$ python3 -q
>>> import numpy as np
>>> import numpy.linalg as la
>>> np.set_printoptions(precision=2, suppress=True, linewidth=100)
>>> feats = np.load("m.npy")
>>> feats
array([[-0.71,  0.71,  0.  ],
       [-0.71, -0.71,  0.  ],
       [ 0.  ,  0.  ,  1.  ]])
>>> # keeps lengths
>>> np.allclose(feats, feats.T)
False
>>> np.sort(np.abs(la.eigvals(feats)))
array([1., 1., 1.])
>>> (feats - feats.T) / 2
array([[ 0.  ,  0.71,  0.  ],
       [-0.71,  0.  ,  0.  ],
       [ 0.  ,  0.  ,  0.  ]])
>>> np.allclose(feats @ feats.T, feats.T @ feats)
True
>>> assert feats == feats.T
Traceback (most recent call last):
  File "<python-input-10>", line 1, in <module>
    assert feats == feats.T
           ^^^^^^^^^^^^^^^^
ValueError: The truth value of an array with more than one element is ambiguous. Use a.any() or a.all()
>>> round(la.det(feats), 2)
np.float64(1.0)
>>> u, v = feats[1], feats[2]
>>> u @ v
np.float64(0.0)
>>> p = (u @ v) / (u @ u) * u
>>> (v - p) @ u
np.float64(0.0)
>>> vec = np.array([2, 2, 0])
>>> target = feats @ vec
>>> coef, lr = np.zeros(3), 1 / la.norm(feats, 2) ** 2
>>> for i in range(40):
...     coef -= lr * feats.T @ (feats @ coef - target)
...     if i % 10 == 0: print(i, round(la.norm(feats @ coef - target), 2))
... 
0 0.0
10 0.0
20 0.0
30 0.0
>>> round(la.cond(feats), 2)
np.float64(1.0)
>>> u = np.array([9, 3, 5, 0])
>>> v = np.array([-8, -2, -6])
>>> mat = np.outer(u, v)
>>> mat
array([[-72, -18, -54],
       [-24,  -6, -18],
       [-40, -10, -30],
       [  0,   0,   0]])
>>> # rank 1
>>> U, sigma, VT = la.svd(mat)
>>> V = VT[:(sigma > 1e-8).sum()]
>>> rng = np.random.default_rng(33857)
>>> vec = mat[2] + 4 * mat[1] + rng.integers(2) * np.eye(3)[0]
>>> vec
array([-135.,  -34., -102.])
>>> round(float(la.norm(vec - V.T @ V @ vec)), 2)
0.62
>>> V.T @ V
array([[0.62, 0.15, 0.46],
       [0.15, 0.04, 0.12],
       [0.46, 0.12, 0.35]])
>>> np.allclose(V.T @ V @ vec, vec)
False
>>> la.matrix_rank(np.vstack([mat, vec]))
np.int64(2)
>>> rk = la.matrix_rank(mat)
>>> rk
np.int64(1)
>>> ns = la.svd(mat)[2][rk:].T
>>> np.allclose(mat @ ns, 0)
True
>>> [int(la.matrix_rank(np.delete(mat, i, axis=0))) for i in range(4)]
[1, 1, 1, 1]
>>> np.round(mat @ ns, 2) + 0
array([[0., 0.],
       [0., 0.],
       [0., 0.],
       [0., 0.]])
>>> [int(la.matrix_rank(mat[:i])) for i in range(1, len(mat) + 1)]
[1, 1, 1, 1]
>>> vec = np.array([9, -7, -2])
>>> [p for p in range(1, 25) if np.allclose(la.matrix_power(feats, p), np.eye(3))]
[8, 16, 24]
>>> np.abs(la.eigvals(feats))
array([1., 1., 1.])
>>> np.round(la.det(feats), 2)
np.float64(1.0)
>>> U, sigma, VT = la.svd(mat)
>>> np.argmax(sigma[:-1] / (sigma[1:] + 1e-6)) + 1
np.int64(1)
>>> sigma.round(2) + 0
array([109.36,   0.  ,   0.  ])
>>> A2 = U[:, :1] @ np.diag(sigma[:1]) @ VT[:1]
>>> np.round(la.norm(mat - A2) / la.norm(mat), 2)
np.float64(0.0)
>>> la.matrix_rank(A2)
np.int64(1)
>>> la.matrix_rank(mat, rtol=0.05)
np.int64(1)
>>> A2
array([[-72., -18., -54.],
       [-24.,  -6., -18.],
       [-40., -10., -30.],
       [  0.,   0.,   0.]])
>>> np.round(la.norm(mat - A2, 2), 2), np.round(sigma[1], 2)
(np.float64(0.0), np.float64(0.0))
>>> K = np.loadtxt("dump.csv", delimiter=",")
>>> K
array([[ 5.,  6.,  7.,  8.],
       [ 9., 10., 11., 12.],
       [13., 14., 15., 16.],
       [17., 18., 19., 20.]])
>>> # rows and columns are dependent
>>> U, sigma, VT = la.svd(K)
>>> np.argmax(sigma[:-1] / (sigma[1:] + 1e-6)) + 1
np.int64(2)
>>> sigma.round(2) + 0
array([53.27,  1.5 ,  0.  ,  0.  ])
>>> A2 = U[:, :2] @ np.diag(sigma[:2]) @ VT[:2]
>>> la.matrix_rank(A2)
np.int64(2)
>>> round(float(np.abs(K - A2).max()), 2)
0.0
>>> la.matrix_rank(K, rtol=0.05)
np.int64(1)
>>> round(la.norm(K - A2) / la.norm(K), 2)
np.float64(0.0)
>>> np.round(la.eigvals(K), 2) + 0
array([51.55, -1.55,  0.  ,  0.  ])
>>> np.einsum("ij,ji->", K, K)
np.float64(2660.0)
>>> X = np.array([[3, 3, 3, 3], [1, 0, 2, 2], [2, 0, 1, 1]])
>>> X
array([[3, 3, 3, 3],
       [1, 0, 2, 2],
       [2, 0, 1, 1]])
>>> # column 3 repeats column 2
>>> A2 = X / np.sqrt((X ** 2).mean(axis=1, keepdims=True))
>>> la.norm(A2, axis=1)
array([2., 2., 2.])
>>> A2[0]
array([1., 1., 1., 1.])
>>> la.matrix_rank(X - X.mean(axis=1, keepdims=True))
np.int64(2)
